% ipython --no-banner

In [1]: import numpy as np

In [2]: np.set_printoptions(suppress=True, linewidth=120)

In [3]: tidy = lambda a: np.round(a, 1) + 0

In [4]: r0 = np.array([1, 3, -3])

In [5]: rng = np.random.default_rng(116726)

In [6]: X = np.outer(rng.normal(size=23), r0) + 0.1 * rng.normal(size=(23, 3))

In [7]: print(tidy(X))
[[ 0.5  1.4 -1.3]
 [ 1.1  3.1 -3.1]
 [-0.2 -0.6  0.6]
 [-0.3 -0.8  0.7]
 [-0.6 -1.9  1.8]
 [ 0.4  0.9 -0.8]
 [ 1.   3.3 -3.6]
 [ 0.1 -0.2  0.2]
 [-0.3 -1.2  1. ]
 [-0.3 -0.6  0.7]
 [-0.4 -1.1  1. ]
 [-1.1 -2.6  2.4]
 [ 1.6  5.1 -5.3]
 [ 0.6  2.4 -2.4]
 [ 1.3  4.  -3.9]
 [ 0.  -0.2  0.2]
 [-0.9 -2.3  2.4]
 [ 0.2  0.1 -0.2]
 [-1.5 -4.7  4.6]
 [-1.2 -3.6  3.6]
 [ 1.2  3.1 -3.1]
 [-1.2 -3.9  3.8]
 [ 1.3  3.8 -3.6]]

In [8]: Xc = X - X.mean(axis=0)

In [9]: evecs = np.linalg.svd(Xc)[2][:1]

In [10]: Y = Xc - Xc @ evecs.T @ evecs

In [11]: print(tidy(Y.std(axis=0)))
[0.1 0.1 0.1]

In [12]: print(tidy(np.cov(Xc @ evecs.T, rowvar=False)))
15.7

In [13]: x = np.array([3, 0, 1])

In [14]: print(tidy(X @ np.eye(3)[1]))
[ 1.4  3.1 -0.6 -0.8 -1.9  0.9  3.3 -0.2 -1.2 -0.6 -1.1 -2.6  5.1  2.4  4.  -0.2 -2.3  0.1 -4.7 -3.6  3.1 -3.9  3.8]

In [15]: print(np.sign((X @ x).round(6)))
[ 1.  1.  1. -1.  1.  1. -1.  1.  1. -1. -1. -1. -1. -1. -1.  1. -1.  1.  1. -1.  1.  1.  1.]

In [16]: print(tidy(np.einsum("ij,j->i", X, x)))
[ 0.1  0.1  0.1 -0.2  0.1  0.5 -0.6  0.3  0.1 -0.1 -0.2 -0.8 -0.6 -0.8 -0.1  0.3 -0.3  0.4  0.   0.   0.5  0.1  0.2]

In [17]: print(tidy(X @ (2 * x)))
[ 0.2  0.2  0.1 -0.5  0.1  1.1 -1.2  0.7  0.2 -0.2 -0.5 -1.6 -1.1 -1.5 -0.2  0.5 -0.7  0.8  0.1 -0.1  0.9  0.2  0.4]

In [18]: d = np.linalg.norm(X[:, None] - X[None], axis=-1)

In [19]: print(np.unravel_index(d.round(6).argmax(), d.shape))
(np.int64(12), np.int64(18))

In [20]: print(tidy(d[5]))
[0.7 3.2 2.2 2.4 4.  0.  3.7 1.5 2.9 2.3 2.8 5.  6.2 2.2 4.4 1.6 4.7 1.1 8.1 6.6 3.2 7.  4.1]

In [21]: print(d[5].round(6).argsort(kind="stable")[:4])
[ 5  0 17  7]

In [22]: print(d.shape)
(23, 23)

In [23]: print(np.flatnonzero(d[5] < d.mean() / 2))
[ 0  5  7 13 15 17]

In [24]: print(np.linalg.matrix_rank(d ** 2))
5

In [25]: print(tidy(np.linalg.norm(X, axis=1)))
[2.  4.5 0.9 1.1 2.7 1.3 5.  0.2 1.6 1.  1.5 3.7 7.5 3.5 5.7 0.3 3.4 0.3 6.8 5.3 4.5 5.7 5.4]

In [26]: print(tidy(np.linalg.norm(X - X.mean(axis=0), axis=1)))
[1.7 4.2 1.2 1.4 2.9 1.1 4.8 0.5 1.8 1.2 1.7 4.  7.3 3.2 5.5 0.5 3.6 0.2 7.  5.5 4.3 5.9 5.2]

In [27]: print((d + 1e9 * np.eye(23)).round(6).argmin(axis=1))
[ 5 20  9  9 16  0 22 15 10  2  8 16 14  1 22  7 11  7 21 21  1 19 14]

In [28]: U, s, Vt = np.linalg.svd(X)

In [29]: print(tidy(s))
[18.6  0.6  0.4]

In [30]: Y = U[:, :1] @ np.diag(s[:1]) @ Vt[:1]

In [31]: print(tidy(np.linalg.norm(X - Y, 2)), tidy(s[1]))
0.6 0.6

In [32]: print(np.linalg.matrix_rank(X, rtol=0.05))
1

In [33]: print(tidy(Y))
[[ 0.4  1.4 -1.4]
 [ 1.   3.1 -3.1]
 [-0.2 -0.6  0.6]
 [-0.3 -0.8  0.8]
 [-0.6 -1.9  1.9]
 [ 0.3  0.9 -0.9]
 [ 1.1  3.5 -3.4]
 [-0.1 -0.2  0.2]
 [-0.4 -1.1  1.1]
 [-0.2 -0.7  0.7]
 [-0.3 -1.   1. ]
 [-0.8 -2.6  2.6]
 [ 1.7  5.2 -5.2]
 [ 0.8  2.4 -2.4]
 [ 1.3  3.9 -3.9]
 [-0.1 -0.2  0.2]
 [-0.8 -2.3  2.3]
 [ 0.1  0.2 -0.2]
 [-1.5 -4.7  4.6]
 [-1.2 -3.6  3.6]
 [ 1.   3.1 -3.1]
 [-1.3 -3.9  3.9]
 [ 1.2  3.7 -3.7]]

In [34]: print(tidy(np.linalg.norm(X - Y) / np.linalg.norm(X)))
0.0

In [35]: print(tidy(np.abs(X - Y).max()))
0.2

In [36]: r0 = np.array([3, 1, 0])

In [37]: r1 = np.array([2, -3, 2])

In [38]: arr = r0[:, None] + r1[None, :]

In [39]: print(arr)
[[ 5  0  5]
 [ 3 -2  3]
 [ 2 -3  2]]

In [40]: print((arr + arr.T) / 2)
[[ 5.   1.5  3.5]
 [ 1.5 -2.   0. ]
 [ 3.5  0.   2. ]]

In [41]: print(np.allclose(arr, arr.T))
False

In [42]: print(np.trace(arr))
5

In [43]: print(tidy(np.linalg.det(arr)))
0.0

In [44]: print(np.allclose(arr @ arr.T, arr.T @ arr))
False

In [45]: print(np.linalg.matrix_power(arr, 2))
[[ 35 -15  35]
 [ 15  -5  15]
 [  5   0   5]]

In [46]: print(arr @ arr)
[[ 35 -15  35]
 [ 15  -5  15]
 [  5   0   5]]

In [47]: U, s, Vt = np.linalg.svd(arr)

In [48]: evecs = Vt[:(s > 1e-8).sum()]

In [49]: x = arr[2] + -2 * arr[0] + rng.integers(2) * np.eye(3)[2]

In [50]: print(x)
[-8. -3. -8.]

In [51]: print(tidy(np.diag(evecs.T @ evecs)))
[0.5 1.  0.5]

In [52]: print(tidy(np.linalg.norm(x - evecs.T @ evecs @ x)))
0.0

In [53]: r0 = np.array([8, 9, 0])

In [54]: print(np.convolve(arr[2], r0))
[ 16  -6 -11  18   0]

In [55]: print(np.correlate(arr[2], arr[1], "full"))
[  6 -13  18 -13   6]

In [56]: print(np.array([np.convolve(row, r0, "same") for row in arr]))
[[ 45  40  45]
 [ 11   6  27]
 [ -6 -11  18]]

In [57]: A = np.loadtxt("out19.csv", delimiter=",")

In [58]: print(A)
[[ 1.  0.  0.  0.]
 [ 2.  2.  5.  1.]
 [ 0.  1. 10.  2.]
 [ 1.  2.  5.  1.]]

In [59]: # looks like rank 3

In [60]: r0, r1 = A[1], A[3]

In [61]: print(r0 @ r1)
32.0

In [62]: pr = (r0 @ r1) / (r0 @ r0) * r0

In [63]: print(tidy(r1 - pr))
[-0.9  0.1  0.3  0.1]

In [64]: print(tidy((r1 - pr) @ r0))
0.0

In [65]: print(np.linalg.matrix_rank(np.outer(r0, r1)))
1

In [66]: U, s, Vt = np.linalg.svd(A)

In [67]: print(tidy(s))
[12.8  2.6  0.8  0. ]

In [68]: Y = U[:, :3] @ np.diag(s[:3]) @ Vt[:3]

In [69]: print(tidy(np.linalg.norm(A - Y) / np.linalg.norm(A)))
0.0

In [70]: print(tidy(Y))
[[ 1.  0.  0.  0.]
 [ 2.  2.  5.  1.]
 [ 0.  1. 10.  2.]
 [ 1.  2.  5.  1.]]

In [71]: print(np.linalg.matrix_rank(Y))
3

In [72]: print(tidy(np.linalg.norm(A - Y, 2)), tidy(s[3]))
0.0 0.0

In [73]: print(np.linalg.cond(A) > 100)
True

In [74]: print(np.argsort(-np.linalg.norm(A, axis=0).round(6), kind="stable")[:3])
[2 1 0]

In [75]: print([round(float(x), 1) for x in np.linalg.svd(A, compute_uv=False)[:3]])
[12.8, 2.6, 0.8]

In [76]: E = np.array([[-3.0, 0.0, 1.0], [3.0, -2.0, 1.0], [0.0, 0.0, -5.0]])

In [77]: th = np.radians(45)

In [78]: Rm = np.eye(3)

In [79]: Rm[1, 1] = Rm[2, 2] = np.cos(th)

In [80]: Rm[1, 2], Rm[2, 1] = -np.sin(th), np.sin(th)

In [81]: print(tidy(Rm))
[[ 1.   0.   0. ]
 [ 0.   0.7 -0.7]
 [ 0.   0.7  0.7]]

In [82]: Y = E @ Rm.T

In [83]: print(tidy(np.abs(Y - E).max(axis=0)))
[0.  3.5 1.7]

In [84]: print(np.allclose(np.linalg.norm(E, axis=1), np.linalg.norm(Y, axis=1)))
True

In [85]: print(np.allclose(E @ E.T, Y @ Y.T))
True

In [86]: print(tidy(np.linalg.svd(E, compute_uv=False)), tidy(np.linalg.svd(Y, compute_uv=False)))
[5.2 4.5 1.3] [5.2 4.5 1.3]

In [87]: Y = A[0, 0] * A[1:] - np.outer(A[1:, 0], A[0])

In [88]: print(Y)
[[ 0.  2.  5.  1.]
 [ 0.  1. 10.  2.]
 [ 0.  2.  5.  1.]]

In [89]: print(A[:, 0] / A[0, 0])
[1. 2. 0. 1.]

In [90]: feats = np.loadtxt("w.csv", delimiter=",")

In [91]: print(feats)
[[0. 1. 1.]
 [1. 0. 1.]
 [1. 1. 0.]]

In [92]: # symmetric

In [93]: r0 = np.array([2, 2, 2])

In [94]: print(np.convolve(feats[2], r0))
[2. 4. 4. 2. 0.]

In [95]: print(np.array([np.convolve(row, r0, "same") for row in feats]))
[[2. 4. 4.]
 [2. 4. 2.]
 [4. 4. 2.]]

In [96]: print(np.cross(feats[2, :3], feats[0, :3]))
[ 1. -1.  1.]

In [97]: print(np.polyval(r0, feats[2]))
[6. 6. 2.]

In [98]: print(np.correlate(feats[2], feats[0], "full"))
[1. 2. 1. 0. 0.]

In [99]: print(np.sort(np.abs(np.fft.fft(feats[0]))), tidy(np.sort(np.linalg.svd(feats, compute_uv=False))))
[1. 1. 2.] [1. 1. 2.]

In [100]: print((feats @ feats)[0])
[2. 1. 1.]

In [101]: print(feats @ (-1.0) ** np.arange(3))
[0. 2. 0.]

In [102]: Q, Rm = np.linalg.qr(feats)

In [103]: print(tidy(np.abs(np.diag(Rm))))
[1.4 1.2 1.2]

In [104]: print(tidy(Q))
[[ 0.   0.8 -0.6]
 [-0.7 -0.4 -0.6]
 [-0.7  0.4  0.6]]

In [105]: print(tidy(abs(Rm[0, 0])), tidy(np.linalg.norm(feats[:, 0])))
1.4 1.4

In [106]: mat = np.loadtxt("a.csv", delimiter=",")

In [107]: print(tidy(mat))
[[1.  0.  0. ]
 [0.3 0.3 0.3]
 [0.  0.3 0.7]]

In [108]: # rows sum to 1

In [109]: r0 = np.array([2, 1, 0])

In [110]: Y = mat + np.outer(r0, np.eye(3)[1])

In [111]: print(tidy(np.linalg.det(Y) / np.linalg.det(mat)), tidy(1 + np.linalg.solve(mat, r0)[1]))
3.0 3.0

In [112]: print(tidy(Y))
[[1.  2.  0. ]
 [0.3 1.3 0.3]
 [0.  0.3 0.7]]

In [113]: r0 = np.array([2, 1, 2, 2])

In [114]: M = 5 * np.eye(4) + np.outer(r0, r0)

In [115]: print(M)
[[9. 2. 4. 4.]
 [2. 6. 2. 2.]
 [4. 2. 9. 4.]
 [4. 2. 4. 9.]]

In [116]: x = np.array([3, 3, 3, -2])

In [117]: rhs = M @ x

In [118]: b, lr = np.zeros(4), 1 / np.linalg.norm(M, 2) ** 2

In [119]: for i in range(10):
     ...:     b -= lr * M.T @ (M @ b - rhs)
     ...:     if i % 2 == 0: print(i, round(np.linalg.norm(M @ b - rhs), 1))
     ...: 
0 21.5
2 18.3
4 15.6
6 13.3
8 11.3

In [120]: print(tidy(np.linalg.cond(M)))
3.6

In [121]: print(tidy(b))
[ 2.4  2.   2.4 -0.3]

In [122]: ev, evecs = np.linalg.eigh(M)

In [123]: print(tidy(ev))
[ 5.  5.  5. 18.]

In [124]: print(ev.sum(), np.trace(M))
33.0 33.0

In [125]: print(np.abs(evecs[:, -1]).round(6).argmax())
0

In [126]: print(tidy(evecs.T @ evecs))
[[1. 0. 0. 0.]
 [0. 1. 0. 0.]
 [0. 0. 1. 0.]
 [0. 0. 0. 1.]]

In [127]: U, s, Vt = np.linalg.svd(arr)

In [128]: print(np.argmax(s[:-1] / (s[1:] + 1e-6)) + 1)
2

In [129]: Y = U[:, :2] @ np.diag(s[:2]) @ Vt[:2]

In [130]: print(tidy(Y))
[[ 5.  0.  5.]
 [ 3. -2.  3.]
 [ 2. -3.  2.]]

In [131]: print(np.linalg.matrix_rank(arr, rtol=0.05))
2

In [132]: t3 = np.stack([M, -3 * M, M[::-1]])

In [133]: print(np.linalg.matrix_rank(t3.reshape(3, -1)))
2

In [134]: print(t3.sum(axis=0))
[[-14.  -2.  -4.   1.]
 [  0. -10.   5.   0.]
 [ -6.   2. -16.  -6.]
 [  1.  -2.  -4. -14.]]

In [135]: print(t3.shape)
(3, 4, 4)

In [136]: print((t3 @ M.T).shape)
(3, 4, 4)

In [137]: print(tidy(np.linalg.norm(t3, axis=(1, 2))))
[20.  59.9 20. ]

In [138]: print(np.linalg.matrix_rank(t3))
[4 4 4]

In [139]: x = np.ones(4)

In [140]: for _ in range(4):
     ...:     x = M @ x
     ...:     x /= np.linalg.norm(x)
     ...:     print(round(x @ M @ x, 1))
     ...: 
17.9
18.0
18.0
18.0

In [141]: print(tidy(x))
[0.6 0.3 0.6 0.6]

In [142]: print(tidy(np.linalg.eigvalsh(M)[-1]))
18.0

In [143]: Y = np.array([[1, 8, 2, 4], [-3, -8, 8, 0], [-9, 6, 0, 9], [-9, -7, 7, 1]])

In [144]: W0 = np.triu(Y, 1)

In [145]: print(W0)
[[0 8 2 4]
 [0 0 8 0]
 [0 0 0 9]
 [0 0 0 0]]

In [146]: # triangular: eigenvalues sit on the diagonal

In [147]: U, s, Vt = np.linalg.svd(W0)

In [148]: evecs = Vt[:(s > 1e-8).sum()]

In [149]: x = W0[2] + 5 * W0[3] + rng.integers(2) * np.eye(4)[2]

In [150]: print(x)
[0. 0. 1. 9.]

In [151]: print(tidy(np.diag(evecs.T @ evecs)))
[0. 1. 1. 1.]

In [152]: print(tidy(np.linalg.norm(x - evecs.T @ evecs @ x)))
0.0

In [153]: print(tidy(np.linalg.eigvals(W0)))
[0. 0. 0. 0.]

In [154]: print(tidy(np.linalg.eigvals(W0).sum().real))
0.0

In [155]: print(np.poly(W0))
[1. 0. 0. 0. 0.]

In [156]: print(np.linalg.matrix_power(W0, 3))
[[  0   0   0 576]
 [  0   0   0   0]
 [  0   0   0   0]
 [  0   0   0   0]]

In [157]: print(np.allclose(W0, W0.T))
False

In [158]: print(tidy(np.abs(np.linalg.eigvals(W0)).max()))
0.0

In [159]: th = np.radians(180)

In [160]: Rm = np.eye(4)

In [161]: Rm[3, 3] = Rm[2, 2] = np.cos(th)

In [162]: Rm[3, 2], Rm[2, 3] = -np.sin(th), np.sin(th)

In [163]: print(tidy(Rm))
[[ 1.  0.  0.  0.]
 [ 0.  1.  0.  0.]
 [ 0.  0. -1.  0.]
 [ 0.  0.  0. -1.]]

In [164]: Y = W0 @ Rm.T

In [165]: print(np.abs(Y - W0).max(axis=0))
[ 0.  0. 16. 18.]

In [166]: print(tidy(np.linalg.det(Rm)), np.trace(Rm))
1.0 0.0

In [167]: print(np.allclose(np.linalg.norm(W0, axis=1), np.linalg.norm(Y, axis=1)))
True

In [168]: print(tidy(Y))
[[ 0.  8. -2. -4.]
 [ 0.  0. -8.  0.]
 [ 0.  0.  0. -9.]
 [ 0.  0.  0.  0.]]

In [169]: print(np.allclose(W0 @ W0.T, Y @ Y.T))
True

In [170]: U, s, Vt = np.linalg.svd(W0)

In [171]: print(np.argmax(s[:-1] / (s[1:] + 1e-6)) + 1)
3

In [172]: Y = U[:, :3] @ np.diag(s[:3]) @ Vt[:3]

In [173]: print(tidy(np.linalg.norm(W0 - Y, 2)), s[3])
0.0 0.0

In [174]: print(np.linalg.matrix_rank(W0, rtol=0.05))
3

In [175]: print(tidy(np.abs(W0 - Y).max()))
0.0

In [176]: print(tidy(np.linalg.norm(W0 - Y) / np.linalg.norm(W0)))
0.0

In [177]: print(tidy(Y))
[[0. 8. 2. 4.]
 [0. 0. 8. 0.]
 [0. 0. 0. 9.]
 [0. 0. 0. 0.]]
